$ python -q
>>> import numpy as np
>>> from numpy import linalg as LA
>>> np.set_printoptions(precision=2, suppress=True, linewidth=140)
>>> M2 = np.array([[3, 1], [-1, -5], [-2, -3]])
>>> E = np.kron(np.eye(3, dtype=int), M2)
>>> E
array([[ 3,  1,  0,  0,  0,  0],
       [-1, -5,  0,  0,  0,  0],
       [-2, -3,  0,  0,  0,  0],
       [ 0,  0,  3,  1,  0,  0],
       [ 0,  0, -1, -5,  0,  0],
       [ 0,  0, -2, -3,  0,  0],
       [ 0,  0,  0,  0,  3,  1],
       [ 0,  0,  0,  0, -1, -5],
       [ 0,  0,  0,  0, -2, -3]])
>>> hat = E @ LA.solve(E.T @ E, E.T)
>>> np.round(LA.eigvalsh(hat), 2) + 0
array([0., 0., 0., 1., 1., 1., 1., 1., 1.])
>>> hat
array([[ 0.83,  0.17, -0.33,  0.  ,  0.  ,  0.  ,  0.  ,  0.  ,  0.  ],
       [ 0.17,  0.83,  0.33,  0.  ,  0.  ,  0.  ,  0.  ,  0.  ,  0.  ],
       [-0.33,  0.33,  0.33,  0.  ,  0.  ,  0.  ,  0.  ,  0.  ,  0.  ],
       [ 0.  ,  0.  ,  0.  ,  0.83,  0.17, -0.33,  0.  ,  0.  ,  0.  ],
       [ 0.  ,  0.  ,  0.  ,  0.17,  0.83,  0.33,  0.  ,  0.  ,  0.  ],
       [ 0.  ,  0.  ,  0.  , -0.33,  0.33,  0.33,  0.  ,  0.  ,  0.  ],
       [ 0.  ,  0.  ,  0.  ,  0.  ,  0.  ,  0.  ,  0.83,  0.17, -0.33],
       [ 0.  ,  0.  ,  0.  ,  0.  ,  0.  ,  0.  ,  0.17,  0.83,  0.33],
       [ 0.  ,  0.  ,  0.  ,  0.  ,  0.  ,  0.  , -0.33,  0.33,  0.33]])
>>> LA.matrix_rank(np.eye(9) - hat)
np.int64(3)
>>> O, Rm = LA.qr(E)
>>> np.abs(np.diag(Rm))
array([3.74, 4.58, 3.74, 4.58, 3.74, 4.58])
>>> np.allclose(Rm.T @ Rm, E.T @ E)
True
>>> blk = np.stack([E, 2 * E, E[::-1]])
>>> np.einsum("bij,cij->bc", blk, blk)
array([[147, 294,   8],
       [294, 588,  16],
       [  8,  16, 147]])
>>> LA.matrix_rank(blk)
array([6, 6, 6])
>>> LA.matrix_rank(blk.reshape(3, -1))
np.int64(2)
>>> blk.sum(axis=0)
array([[  9,   3,   0,   0,  -2,  -3],
       [ -3, -15,   0,   0,  -1,  -5],
       [ -6,  -9,   0,   0,   3,   1],
       [  0,   0,   7,   0,   0,   0],
       [  0,   0,  -4, -20,   0,   0],
       [  0,   0,  -3,  -8,   0,   0],
       [ -2,  -3,   0,   0,   9,   3],
       [ -1,  -5,   0,   0,  -3, -15],
       [  3,   1,   0,   0,  -6,  -9]])
>>> blk.shape
(3, 9, 6)
>>> A = np.loadtxt("m.csv", delimiter=",")
>>> A
array([[-3.,  8.,  3.,  2.,  1.],
       [ 0.,  3.,  2., -2.,  3.],
       [ 0.,  3., -2., -3., -3.],
       [ 0.,  1., -3.,  2., -1.],
       [ 0.,  2.,  0.,  2., -3.]])
>>> u = np.array([3, -1, 0, -1, 1])
>>> M2 = A + np.outer(u, np.eye(5)[2])
>>> LA.matrix_rank(M2 - A)
np.int64(1)
>>> M2 = np.array([[-3, -3, -1], [-1, 3, -2]])
>>> Z = np.kron(M2, A)
>>> LA.matrix_rank(Z)
np.int64(10)
>>> arr = -2 * np.eye(4) + np.ones((4, 4))
>>> arr
array([[-1.,  1.,  1.,  1.],
       [ 1., -1.,  1.,  1.],
       [ 1.,  1., -1.,  1.],
       [ 1.,  1.,  1., -1.]])
>>> LA.determinant(arr)
Traceback (most recent call last):
  File "<python-input-29>", line 1, in <module>
    LA.determinant(arr)
    ^^^^^^^^^^^^^^
AttributeError: module 'numpy.linalg' has no attribute 'determinant'
>>> assert arr == arr.T
Traceback (most recent call last):
  File "<python-input-30>", line 1, in <module>
    assert arr == arr.T
           ^^^^^^^^^^^^
ValueError: The truth value of an array with more than one element is ambiguous. Use a.any() or a.all()
>>> arr @ arr
array([[4., 0., 0., 0.],
       [0., 4., 0., 0.],
       [0., 0., 4., 0.],
       [0., 0., 0., 4.]])
>>> (arr + arr.T) / 2
array([[-1.,  1.,  1.,  1.],
       [ 1., -1.,  1.,  1.],
       [ 1.,  1., -1.,  1.],
       [ 1.,  1.,  1., -1.]])
>>> np.allclose(arr, arr.T)
True
>>> np.trace(arr)
np.float64(-4.0)
>>> np.allclose(arr @ arr.T, arr.T @ arr)
True
>>> [round(float(LA.det(arr[:i, :i])), 2) + 0 for i in range(1, 5)]
[-1.0, 0.0, 4.0, -16.0]
>>> np.all(LA.eigvalsh(arr) > 0)
np.False_
>>> rng = np.random.default_rng(64799)
>>> labels = rng.permutation(4)
>>> M2 = arr[:, labels] * rng.choice([-1, 1], 4)
>>> M2
array([[ 1., -1., -1.,  1.],
       [-1., -1.,  1.,  1.],
       [-1.,  1., -1.,  1.],
       [-1., -1., -1., -1.]])
>>> U, _, vt = LA.svd(arr.T @ M2)
>>> U @ vt
array([[-1.,  0.,  0.,  0.],
       [ 0.,  0., -1.,  0.],
       [ 0., -1.,  0.,  0.],
       [ 0.,  0.,  0.,  1.]])
>>> np.round(LA.lstsq(arr, M2)[0], 2) + 0
array([[-1.,  0.,  0.,  0.],
       [ 0.,  0., -1.,  0.],
       [ 0., -1.,  0.,  0.],
       [ 0.,  0.,  0.,  1.]])
>>> feats = np.load("case7.npy")
>>> feats
array([[0, 1, 0, 0, 2],
       [1, 0, 1, 0, 0],
       [0, 1, 0, 1, 0],
       [0, 0, 1, 0, 1],
       [2, 0, 0, 1, 0]])
>>> # symmetric, so the eigenvalues are real
>>> M2 = LA.inv(feats)
>>> (np.abs(M2) > 1e-9).astype(int)
array([[1, 1, 1, 1, 1],
       [1, 1, 1, 1, 1],
       [1, 1, 1, 1, 1],
       [1, 1, 1, 1, 1],
       [1, 1, 1, 1, 1]])
>>> np.allclose(M2, feats.T)
False
>>> round(LA.slogdet(feats)[0], 2)
np.float64(1.0)
>>> M2 = np.array([[0, 0], [1, 0], [1, 0], [1, 1], [0, 1]])
>>> np.einsum("ij->j", A)
array([-3., 17.,  0.,  1., -3.])
>>> M2.T @ A.T
array([[13.,  3., -2.,  0.,  4.],
       [ 3.,  1., -6.,  1., -1.]])
>>> np.einsum("ij,ij->i", A, A)
array([87., 26., 31., 15., 17.])
>>> [round(float(LA.det(feats[:i, :i])), 2) + 0 for i in range(1, 6)]
[0.0, -1.0, 0.0, 1.0, 4.0]
>>> round(float(LA.eigvalsh(feats).min()), 2)
-2.41
>>> np.all(LA.eigvalsh(feats) > 0)
np.False_
>>> K = np.loadtxt("dump.csv", delimiter=",")
>>> K
array([[ 0.51, -0.58, -0.4 , -0.49],
       [-0.58,  0.31, -0.48, -0.58],
       [-0.4 , -0.48,  0.67, -0.4 ],
       [-0.49, -0.58, -0.4 ,  0.51]])
>>> labels = rng.permutation(4)
>>> M2 = K[:, labels] * rng.choice([-1, 1], 4)
>>> M2
array([[ 0.51,  0.49, -0.4 ,  0.58],
       [-0.58,  0.58, -0.48, -0.31],
       [-0.4 ,  0.4 ,  0.67,  0.48],
       [-0.49, -0.51, -0.4 ,  0.58]])
>>> U, _, vt = LA.svd(K.T @ M2)
>>> np.round(LA.lstsq(K, M2)[0], 2) + 0
array([[ 1.,  0.,  0.,  0.],
       [ 0.,  0.,  0., -1.],
       [ 0.,  0.,  1.,  0.],
       [ 0., -1.,  0.,  0.]])
>>> labels
array([0, 3, 2, 1])
>>> vals, evecs = LA.eig(K)
>>> np.sort(LA.eigvals(LA.inv(K)))
array([-1.,  1.,  1.,  1.])
>>> round(float(np.prod(vals)), 2)
-1.0
>>> np.sort(LA.eigvals(K.T))
array([-1.,  1.,  1.,  1.])
>>> O = K.astype(float).copy()
>>> for j in range(4):
...     O[:, j] -= O[:, :j] @ (O[:, :j].T @ O[:, j])
...     O[:, j] /= LA.norm(O[:, j])
... 
>>> O
array([[ 0.51, -0.58, -0.4 , -0.49],
       [-0.58,  0.31, -0.48, -0.58],
       [-0.4 , -0.48,  0.67, -0.4 ],
       [-0.49, -0.58, -0.4 ,  0.51]])
>>> K.reshape(2, -1)
array([[ 0.51, -0.58, -0.4 , -0.49, -0.58,  0.31, -0.48, -0.58],
       [-0.4 , -0.48,  0.67, -0.4 , -0.49, -0.58, -0.4 ,  0.51]])
>>> K.reshape(4, 5)
Traceback (most recent call last):
  File "<python-input-75>", line 1, in <module>
    K.reshape(4, 5)
    ~~~~~~~~~^^^^^^
ValueError: cannot reshape array of size 16 into shape (4,5)
>>> K.reshape(-1, 2)
array([[ 0.51, -0.58],
       [-0.4 , -0.49],
       [-0.58,  0.31],
       [-0.48, -0.58],
       [-0.4 , -0.48],
       [ 0.67, -0.4 ],
       [-0.49, -0.58],
       [-0.4 ,  0.51]])
>>> blk = K.reshape(4, 2, -1)
>>> np.swapaxes(blk, 1, 2)[1]
array([[-0.58, -0.48],
       [ 0.31, -0.58]])
>>> blk.sum(axis=1)
array([[ 0.11, -1.07],
       [-1.06, -0.27],
       [ 0.27, -0.88],
       [-0.89, -0.07]])
>>> np.einsum("ihd,jhd->hij", blk, blk).shape
(2, 4, 4)
>>> data = np.load("x.npy")
>>> data
array([[0.66, 0.47],
       [0.47, 0.34]])
>>> U, sigma, vt = LA.svd(data)
>>> evecs = vt[:(sigma > 1e-8).sum()]
>>> x0 = data[1] + -1 * data[0] + rng.integers(2) * np.eye(2)[0]
>>> x0
array([-0.19, -0.14])
>>> evecs.T @ evecs
array([[0.66, 0.47],
       [0.47, 0.34]])
>>> np.allclose(evecs.T @ evecs @ x0, x0)
True
>>> np.diag(evecs.T @ evecs)
array([0.66, 0.34])
>>> LA.matrix_rank(np.vstack([data, x0]))
np.int64(1)
>>> vals, evecs = LA.eigh(data)
>>> x0 = np.array([-1, -2])
>>> round(x0 @ data @ x0 / (x0 @ x0), 2), np.round(vals[0], 2), round(float(vals[-1]), 2)
(np.float64(0.78), np.float64(0.0), 1.0)
>>> evecs * np.maximum(vals, 0) @ evecs.T
array([[0.66, 0.47],
       [0.47, 0.34]])
>>> round(np.abs(data).sum(axis=1).max(), 2), round(float(np.abs(vals).max()), 2)
(np.float64(1.14), 1.0)
>>> blk = np.stack([data, -1 * data, data[::-1]])
>>> blk.sum(axis=0)
array([[0.47, 0.34],
       [0.66, 0.47]])
>>> np.round(LA.det(blk), 2) + 0
array([0., 0., 0.])
>>> np.einsum("bij,cij->bc", blk, blk)
array([[ 1.  , -1.  ,  0.95],
       [-1.  ,  1.  , -0.95],
       [ 0.95, -0.95,  1.  ]])
>>> x0 = np.array([0, 0])
>>> data @ np.eye(2)[1]
array([0.47, 0.34])
>>> (data @ x0).argmax()
np.int64(0)
>>> (data * x0).sum(axis=1)
array([0., 0.])
>>> rank = LA.matrix_rank(data)
>>> rank
np.int64(1)
>>> null = LA.svd(data)[2][rank:].T
>>> null[:, 0] / null[np.abs(null[:, 0]).round(6).argmax(), 0]
array([-0.71,  1.  ])
>>> np.allclose(data @ null, 0)
True
>>> [int(LA.matrix_rank(data[:, :j + 1])) for j in range(2)]
[1, 1]
>>> null.shape
(2, 1)
>>> [int(LA.matrix_rank(data[:i])) for i in range(1, len(data) + 1)]
[1, 1]
>>> [int(LA.matrix_rank(np.delete(data, i, axis=0))) for i in range(2)]
[1, 1]
>>> np.round(data @ null, 2) + 0
array([[0.],
       [0.]])
>>> M2 = np.array([[0, 2], [3, 1]])
>>> Z = np.array([[3, 2, 2], [2, 2, 3], [2, 3, 0]])
>>> m1 = np.kron(M2, Z)
>>> m1
array([[0, 0, 0, 6, 4, 4],
       [0, 0, 0, 4, 4, 6],
       [0, 0, 0, 4, 6, 0],
       [9, 6, 6, 3, 2, 2],
       [6, 6, 9, 2, 2, 3],
       [6, 9, 0, 2, 3, 0]])
>>> labels = rng.permutation(6)
>>> labels
array([5, 4, 2, 1, 0, 3])
>>> M2 = m1[labels][:, labels]
>>> np.sort(np.abs(LA.eigvals(M2)))
array([ 1.54,  2.31,  4.43,  6.64, 12.88, 19.33])
>>> np.diag(M2)
array([0, 2, 0, 0, 0, 3])
>>> round(LA.det(M2), 2), round(float(LA.det(m1[labels])), 2)
(np.float64(-26136.0), -26136.0)
>>> x0 = np.array([2, 0])
>>> data @ data @ x0
array([1.32, 0.95])
>>> np.round((x0 - data @ x0) @ (data @ x0), 2)
np.float64(0.0)
>>> LA.eigvalsh(2 * data - np.eye(2))
array([-1.,  1.])
>>> M2 = m1 / LA.norm(m1, axis=1, keepdims=True)
>>> C2 = M2 @ M2.T
>>> (np.abs(C2) > 0.9).astype(int)
array([[1, 1, 0, 0, 0, 0],
       [1, 1, 0, 0, 0, 0],
       [0, 0, 1, 0, 0, 0],
       [0, 0, 0, 1, 1, 0],
       [0, 0, 0, 1, 1, 0],
       [0, 0, 0, 0, 0, 1]])
>>> LA.norm(M2, axis=1)
array([1., 1., 1., 1., 1., 1.])
>>> (C2 - 2 * np.eye(6)).round(6).argmax(axis=1)
array([1, 0, 0, 4, 3, 3])
>>> C2
array([[1.  , 0.94, 0.81, 0.32, 0.3 , 0.26],
       [0.94, 1.  , 0.67, 0.3 , 0.32, 0.21],
       [0.81, 0.67, 1.  , 0.26, 0.21, 0.32],
       [0.32, 0.3 , 0.26, 1.  , 0.94, 0.81],
       [0.3 , 0.32, 0.21, 0.94, 1.  , 0.67],
       [0.26, 0.21, 0.32, 0.81, 0.67, 1.  ]])
>>> np.argwhere(np.triu(np.abs(C2) > 0.95, 1))
array([], shape=(0, 2), dtype=int64)
>>> mat = np.load("block6.npy")
>>> mat
array([[1, 0, 0, 0, 0],
       [0, 0, 0, 1, 0],
       [0, 1, 0, 0, 0],
       [0, 0, 0, 0, 1],
       [0, 0, 1, 0, 0]])
>>> # rows sum to 1
>>> U, sigma, vt = LA.svd(mat, full_matrices=False)
>>> U.T @ U
array([[1., 0., 0., 0., 0.],
       [0., 1., 0., 0., 0.],
       [0., 0., 1., 0., 0.],
       [0., 0., 0., 1., 0.],
       [0., 0., 0., 0., 1.]])
>>> (sigma > 1e-8).sum()
np.int64(5)
>>> sigma
array([1., 1., 1., 1., 1.])
>>> np.cumsum(sigma ** 2) / np.sum(sigma ** 2)
array([0.2, 0.4, 0.6, 0.8, 1. ])
>>> U.shape, sigma.shape, vt.shape
((5, 5), (5,), (5, 5))
>>> round(float(np.sqrt((sigma ** 2).sum())), 2), round(float(LA.norm(mat)), 2)
(2.24, 2.24)
>>> vt @ vt.T
array([[1., 0., 0., 0., 0.],
       [0., 1., 0., 0., 0.],
       [0., 0., 1., 0., 0.],
       [0., 0., 0., 1., 0.],
       [0., 0., 0., 0., 1.]])
